$ python -q
>>> import numpy as np
>>> from numpy import linalg as LA
>>> np.set_printoptions(precision=1, suppress=True, linewidth=120)
>>> tidy = lambda a: np.round(a, 1) + 0
>>> M = np.array([[-5, -7, 0, 0], [4, -2, 0, 0], [0, 0, -5, -7], [0, 0, 4, -2]])
>>> B = M / np.sqrt((M ** 2).mean(axis=1, keepdims=True))
>>> print(tidy(LA.norm(B, axis=1)))
[2. 2. 2. 2.]
>>> print(tidy(B[0]))
[-1.2 -1.6  0.   0. ]
>>> print(LA.matrix_rank(B) == LA.matrix_rank(M))
True
>>> print(tidy(LA.norm(M) ** 2 / LA.norm(M, 2) ** 2))
2.5
>>> print(M[1] @ M[3])
0
>>> print(tidy(LA.norm(M, axis=0)))
[6.4 7.3 6.4 7.3]
>>> print(np.flatnonzero(LA.matrix_power((M != 0) + (M.T != 0) + np.eye(4), 4)[1]))
[0 1]
>>> print(tidy(LA.det(M)))
1444.0
>>> print((M != 0).astype(int))
[[1 1 0 0]
 [1 1 0 0]
 [0 0 1 1]
 [0 0 1 1]]
>>> print((LA.matrix_power((M != 0) + (M.T != 0) + np.eye(4), 4) > 0).astype(int))
[[1 1 0 0]
 [1 1 0 0]
 [0 0 1 1]
 [0 0 1 1]]
>>> print((M + M.T) / 2)
[[-5.  -1.5  0.   0. ]
 [-1.5 -2.   0.   0. ]
 [ 0.   0.  -5.  -1.5]
 [ 0.   0.  -1.5 -2. ]]
>>> print(tidy(LA.det(M)))
1444.0
>>> print(M @ M)
[[ -3  49   0   0]
 [-28 -24   0   0]
 [  0   0  -3  49]
 [  0   0 -28 -24]]
>>> print(LA.matrix_power(M, 2))
[[ -3  49   0   0]
 [-28 -24   0   0]
 [  0   0  -3  49]
 [  0   0 -28 -24]]
>>> m1 = np.array([[1, 2, 2, 2, -1, -2, 1],
...     [-1, 1, 0, 1, 2, 1, 0],
...     [0, 0, 2, -1, 1, 0, -2],
...     [0, -1, 2, 2, 1, -2, 0],
...     [2, -2, 1, 1, 2, -1, -1],
...     [2, 0, -1, 1, 2, 2, 1]])
>>> m1[:, 5] = -3 * m1[:, 0]
>>> print(m1)
[[ 1  2  2  2 -1 -3  1]
 [-1  1  0  1  2  3  0]
 [ 0  0  2 -1  1  0 -2]
 [ 0 -1  2  2  1  0  0]
 [ 2 -2  1  1  2 -6 -1]
 [ 2  0 -1  1  2 -6  1]]
>>> B = m1 / np.sqrt((m1 ** 2).mean(axis=1, keepdims=True))
>>> print(LA.matrix_rank(m1 - m1.mean(axis=1, keepdims=True)))
6
>>> print(tidy(LA.norm(B, axis=1)))
[2.6 2.6 2.6 2.6 2.6 2.6]
>>> print(LA.matrix_rank(B) == LA.matrix_rank(m1))
True
>>> print(tidy(B[0]))
[ 0.5  1.1  1.1  1.1 -0.5 -1.6  0.5]
>>> print(tidy(m1 - m1.mean(axis=1, keepdims=True)))
[[ 0.4  1.4  1.4  1.4 -1.6 -3.6  0.4]
 [-1.9  0.1 -0.9  0.1  1.1  2.1 -0.9]
 [ 0.   0.   2.  -1.   1.   0.  -2. ]
 [-0.6 -1.6  1.4  1.4  0.4 -0.6 -0.6]
 [ 2.4 -1.6  1.4  1.4  2.4 -5.6 -0.6]
 [ 2.1  0.1 -0.9  1.1  2.1 -5.9  1.1]]
>>> B = m1 / LA.norm(m1, axis=1, keepdims=True)
>>> C2 = B @ B.T
>>> print((np.abs(C2) > 0.9).astype(int))
[[1 0 0 0 0 0]
 [0 1 0 0 0 0]
 [0 0 1 0 0 0]
 [0 0 0 1 0 0]
 [0 0 0 0 1 0]
 [0 0 0 0 0 1]]
>>> print(tidy(C2[4]))
[ 0.5 -0.6  0.2  0.4  1.   0.9]
>>> print(np.argwhere(np.triu(np.abs(C2) > 0.95, 1)))
[]
>>> print((C2 - 2 * np.eye(6)).round(6).argmax(axis=1))
[5 3 3 4 5 4]
>>> vec = np.array([3, 0, 1, 0, 0, 2, 2])
>>> h = np.maximum(m1 @ vec, 0)
>>> print(np.maximum(m1 @ vec, 0) - np.maximum(-m1 @ vec, 0))
[ 1  3 -2  2 -7 -5]
>>> print(h)
[1 3 0 2 0 0]
>>> print(m1 * (h > 1e-9)[:, None])
[[ 1  2  2  2 -1 -3  1]
 [-1  1  0  1  2  3  0]
 [ 0  0  0  0  0  0  0]
 [ 0 -1  2  2  1  0  0]
 [ 0  0  0  0  0  0  0]
 [ 0  0  0  0  0  0  0]]
>>> print(m1.T @ h)
[-2  3  6  9  7  6  1]
>>> print(tidy(np.tanh(m1 @ vec)))
[ 0.8  1.  -1.   1.  -1.  -1. ]
>>> W0 = np.loadtxt("run9.csv", delimiter=",")
>>> print(tidy(W0))
[[ 1.   0.   0.   0.   0. ]
 [ 0.   1.   0.   0.   0. ]
 [ 0.   0.   0.7  0.  -0.7]
 [ 0.   0.   0.   1.   0. ]
 [ 0.   0.   0.7  0.   0.7]]
>>> vec = np.array([3, 3, 2, 1, 0])
>>> target = W0 @ vec
>>> c, lr = np.zeros(5), 1 / LA.norm(W0, 2) ** 2
>>> for i in range(3):
...     c -= lr * W0.T @ (W0 @ c - target)
...     if i % 1 == 0: print(i, round(LA.norm(W0 @ c - target), 1))
... 
0 0.0
1 0.0
2 0.0
>>> print(tidy(c))
[3. 3. 2. 1. 0.]
>>> print(tidy(LA.cond(W0)))
1.0
>>> C2 = W0.T @ W0
>>> print(LA.matrix_rank(C2))
5
>>> print(np.allclose(C2, C2.T))
True
>>> print(np.diag(C2))
[1. 1. 1. 1. 1.]
>>> print(tidy(LA.svd(W0, compute_uv=False) ** 2))
[1. 1. 1. 1. 1.]
>>> B = np.array([[9, 4], [7, 3]])
>>> mat = np.kron(np.eye(2, dtype=int), B)
>>> print(mat)
[[9 4 0 0]
 [7 3 0 0]
 [0 0 9 4]
 [0 0 7 3]]
>>> t3 = np.stack([mat, 4 * mat, mat[::-1]])
>>> print(np.einsum("bij,cij->bc", t3, t3))
[[ 310 1240    0]
 [1240 4960    0]
 [   0    0  310]]
>>> print((t3 @ mat.T).shape)
(3, 4, 4)
>>> print(t3.sum(axis=0))
[[45 20  7  3]
 [35 15  9  4]
 [ 7  3 45 20]
 [ 9  4 35 15]]
>>> print(LA.matrix_rank(t3))
[4 4 4]
>>> print((mat != 0).astype(int))
[[1 1 0 0]
 [1 1 0 0]
 [0 0 1 1]
 [0 0 1 1]]
>>> vec = np.array([2, 0, 3, 2])
>>> target = mat @ vec
>>> print(target)
[18 14 35 27]
>>> print(tidy(LA.solve(mat, mat[:, 3])))
[0. 0. 0. 1.]
>>> print(tidy(LA.solve(mat, target)))
[2. 0. 3. 2.]
>>> feats = np.array([[-3.0, 0.0, 0.0, 0.0, 0.0, 0.0],
...     [0.0, -2.0, -3.0, 1.0, 2.0, -2.0],
...     [0.0, -3.0, 6.0, -3.0, -6.0, 6.0],
...     [0.0, 1.0, -3.0, -2.0, 2.0, -2.0],
...     [0.0, 2.0, -6.0, 2.0, 1.0, -4.0],
...     [0.0, -2.0, 6.0, -2.0, -4.0, 1.0]])
>>> print(feats)
[[-3.  0.  0.  0.  0.  0.]
 [ 0. -2. -3.  1.  2. -2.]
 [ 0. -3.  6. -3. -6.  6.]
 [ 0.  1. -3. -2.  2. -2.]
 [ 0.  2. -6.  2.  1. -4.]
 [ 0. -2.  6. -2. -4.  1.]]
>>> # 2 groups of indices that never mix
>>> print([round(float(LA.det(feats[:i, :i])), 2) + 0 for i in range(1, 7)])
[-3.0, 6.0, 63.0, -216.0, 972.0, -3888.0]
>>> print(np.all(LA.eigvalsh(feats) > 0))
False
>>> K = np.array([[1, -5, 0, -5, 5],
...     [4, -5, 5, -2, -1],
...     [5, 0, -1, -2, -5],
...     [-5, -2, 4, -3, -3],
...     [1, -5, 0, -5, 5]])
>>> # rank 4
>>> U, sv, vt = LA.svd(K)
>>> vecs = vt[:(sv > 1e-8).sum()]
>>> rng = np.random.default_rng(42062)
>>> vec = K[0] + 4 * K[2] + rng.integers(2) * np.eye(5)[3]
>>> print(vec)
[ 21.  -5.  -4. -12. -15.]
>>> print(tidy(LA.norm(vec - vecs.T @ vecs @ vec)))
0.4
>>> print(LA.matrix_rank(np.vstack([K, vec])))
5
>>> print(tidy(np.diag(vecs.T @ vecs)))
[1.  0.5 0.8 0.8 0.9]
>>> print(tidy(vecs.T @ vecs))
[[ 1.  -0.1 -0.1  0.1  0. ]
 [-0.1  0.5 -0.3  0.3 -0.2]
 [-0.1 -0.3  0.8  0.2 -0.1]
 [ 0.1  0.3  0.2  0.8  0.1]
 [ 0.  -0.2 -0.1  0.1  0.9]]
>>> print(LA.cond(K) > 100)
True
>>> print(LA.matrix_rank(K, rtol=0.1))
4
>>> print(np.argsort(-LA.norm(K, axis=0).round(6), kind="stable")[:3])
[4 1 0]
